$ python3 -q
>>> import numpy as np
>>> np.set_printoptions(suppress=True, linewidth=120)
>>> W0 = np.load("block4.npy")
>>> W0
array([[ -2,  -3,  -1,   2,  -6,   0,   2],
       [  4,  -5,   2,   0,   0,  -3,   5],
       [ -1,  -3,   5,  -2,   6,   2,  -2],
       [ -3,  -3,   1,   0,   0,  -1,   2],
       [ -3,  -1,   0,  -1,   3,   0,   5],
       [ -5,   2,   2,   4, -12,   5,   3],
       [ -3,  -5,   4,   3,  -9,   3,  -1],
       [ -4,  -5,   1,  -3,   9,  -4,   0]])
>>> np.abs(np.diag(np.linalg.qr(W0)[1])) > 1e-9
array([ True,  True,  True,  True, False,  True,  True])
>>> np.unique(W0.round(6), axis=0).shape
(8, 7)
>>> np.round(W0 @ np.linalg.pinv(W0) @ W0, 2) + 0
array([[ -2.,  -3.,  -1.,   2.,  -6.,   0.,   2.],
       [  4.,  -5.,   2.,   0.,   0.,  -3.,   5.],
       [ -1.,  -3.,   5.,  -2.,   6.,   2.,  -2.],
       [ -3.,  -3.,   1.,   0.,   0.,  -1.,   2.],
       [ -3.,  -1.,   0.,  -1.,   3.,   0.,   5.],
       [ -5.,   2.,   2.,   4., -12.,   5.,   3.],
       [ -3.,  -5.,   4.,   3.,  -9.,   3.,  -1.],
       [ -4.,  -5.,   1.,  -3.,   9.,  -4.,   0.]])
>>> left, sigma, Vt = np.linalg.svd(W0)
>>> V = Vt[:(sigma > 1e-8).sum()]
>>> rng = np.random.default_rng(97730)
>>> x0 = W0[0] + 2 * W0[1] + rng.integers(2) * np.eye(7)[0]
>>> x0
array([  7., -13.,   3.,   2.,  -6.,  -6.,  12.])
>>> np.round(np.diag(V.T @ V), 2)
array([1. , 1. , 1. , 0.1, 0.9, 1. , 1. ])
>>> r = np.linalg.matrix_rank(W0)
>>> r
np.int64(6)
>>> N = np.linalg.svd(W0)[2][r:].T
>>> np.round(W0 @ N, 2) + 0
array([[0.],
       [0.],
       [0.],
       [0.],
       [0.],
       [0.],
       [0.],
       [0.]])
>>> [int(np.linalg.matrix_rank(W0[:, :j + 1])) for j in range(7)]
[1, 2, 3, 4, 4, 5, 6]
>>> N.shape
(7, 1)
>>> np.round(N[:, 0] / N[np.abs(N[:, 0]).round(6).argmax(), 0], 2) + 0
array([0.  , 0.  , 0.  , 1.  , 0.33, 0.  , 0.  ])
>>> [int(np.linalg.matrix_rank(np.delete(W0, i, axis=0))) for i in range(8)]
[6, 6, 6, 6, 6, 6, 6, 6]
>>> cov = W0.T @ W0
>>> np.allclose(cov, cov.T)
True
>>> np.round(np.linalg.eigvalsh(cov)[::-1], 2) + 0
array([478.98, 159.56,  83.72,  60.29,  29.17,   2.27,   0.  ])
>>> X = np.load("test3.npy")
>>> X.round(2)
array([[ 0.86, -0.31,  1.32,  0.03,  0.07,  0.19, -1.17],
       [-1.17,  0.58,  0.28,  0.46,  1.13, -0.49, -0.7 ],
       [-0.68, -1.55,  0.12,  0.8 , -0.49, -0.48, -0.04],
       [-0.06, -0.01, -1.03,  0.66, -0.17,  1.21, -1.01],
       [-0.12, -0.61, -0.72, -1.43,  0.17, -0.54, -0.86],
       [ 0.74, -0.78, -0.35,  0.26,  1.54,  0.21,  0.49],
       [-0.92, -0.42,  0.68, -0.78,  0.21,  1.31,  0.39]])
>>> x0 = np.array([5, 0, 4, 0, -2, 1, 5])
>>> a = np.maximum(X @ x0, 0)
>>> np.round(X.T @ a, 2)
array([ 3.83, -3.01,  5.01, -0.1 ,  3.32,  2.29, -3.2 ])
>>> np.round(np.tanh(X @ x0), 2)
array([ 1.  , -1.  , -0.99, -1.  , -1.  ,  0.95,  0.72])
>>> np.round(np.maximum(X @ x0, 0) - np.maximum(-X @ x0, 0), 2)
array([  3.81, -10.99,  -2.57,  -7.92,  -8.67,   1.86,   0.91])
>>> np.round(X * (a > 1e-9)[:, None], 2)
array([[ 0.86, -0.31,  1.32,  0.03,  0.07,  0.19, -1.17],
       [-0.  ,  0.  ,  0.  ,  0.  ,  0.  , -0.  , -0.  ],
       [-0.  , -0.  ,  0.  ,  0.  , -0.  , -0.  , -0.  ],
       [-0.  , -0.  , -0.  ,  0.  , -0.  ,  0.  , -0.  ],
       [-0.  , -0.  , -0.  , -0.  ,  0.  , -0.  , -0.  ],
       [ 0.74, -0.78, -0.35,  0.26,  1.54,  0.21,  0.49],
       [-0.92, -0.42,  0.68, -0.78,  0.21,  1.31,  0.39]])
